$ python3 -q
>>> import numpy as np
>>> np.set_printoptions(suppress=True, linewidth=160)
>>> F = np.array([[3, 4, 3, 0, 4, 0, 5, 5, 5, 5],
...     [1, 5, 1, 4, 2, 0, 5, 4, 0, 3],
...     [5, 2, 1, 2, 0, 3, 1, 1, 5, 3],
...     [2, 1, 0, 1, 3, 1, 5, 0, 0, 5],
...     [5, 3, 2, 5, 5, 3, 1, 5, 1, 0],
...     [0, 2, 2, 1, 3, 5, 3, 0, 4, 0],
...     [0, 2, 0, 2, 0, 1, 1, 1, 5, 1],
...     [3, 4, 4, 3, 5, 1, 0, 1, 3, 1],
...     [0, 4, 3, 5, 3, 1, 1, 0, 0, 2],
...     [3, 1, 1, 4, 4, 3, 3, 3, 0, 2]])
>>> F[-1] = F[0] + 4 * F[1]
>>> F
array([[ 3,  4,  3,  0,  4,  0,  5,  5,  5,  5],
       [ 1,  5,  1,  4,  2,  0,  5,  4,  0,  3],
       [ 5,  2,  1,  2,  0,  3,  1,  1,  5,  3],
       [ 2,  1,  0,  1,  3,  1,  5,  0,  0,  5],
       [ 5,  3,  2,  5,  5,  3,  1,  5,  1,  0],
       [ 0,  2,  2,  1,  3,  5,  3,  0,  4,  0],
       [ 0,  2,  0,  2,  0,  1,  1,  1,  5,  1],
       [ 3,  4,  4,  3,  5,  1,  0,  1,  3,  1],
       [ 0,  4,  3,  5,  3,  1,  1,  0,  0,  2],
       [ 7, 24,  7, 16, 12,  0, 25, 21,  5, 17]])
>>> B = F[0, 0] * F[1:] - np.outer(F[1:, 0], F[0])
>>> B
array([[  0,  11,   0,  12,   2,   0,  10,   7,  -5,   4],
       [  0, -14, -12,   6, -20,   9, -22, -22, -10, -16],
       [  0,  -5,  -6,   3,   1,   3,   5, -10, -10,   5],
       [  0, -11,  -9,  15,  -5,   9, -22, -10, -22, -25],
       [  0,   6,   6,   3,   9,  15,   9,   0,  12,   0],
       [  0,   6,   0,   6,   0,   3,   3,   3,  15,   3],
       [  0,   0,   3,   9,   3,   3, -15, -12,  -6, -12],
       [  0,  12,   9,  15,   9,   3,   3,   0,   0,   6],
       [  0,  44,   0,  48,   8,   0,  40,  28, -20,  16]])
>>> np.linalg.matrix_rank(B), np.linalg.matrix_rank(F)
(np.int64(8), np.int64(9))
>>> np.round(F[:, 0] / F[0, 0], 1)
array([1. , 0.3, 1.7, 0.7, 1.7, 0. , 0. , 1. , 0. , 2.3])
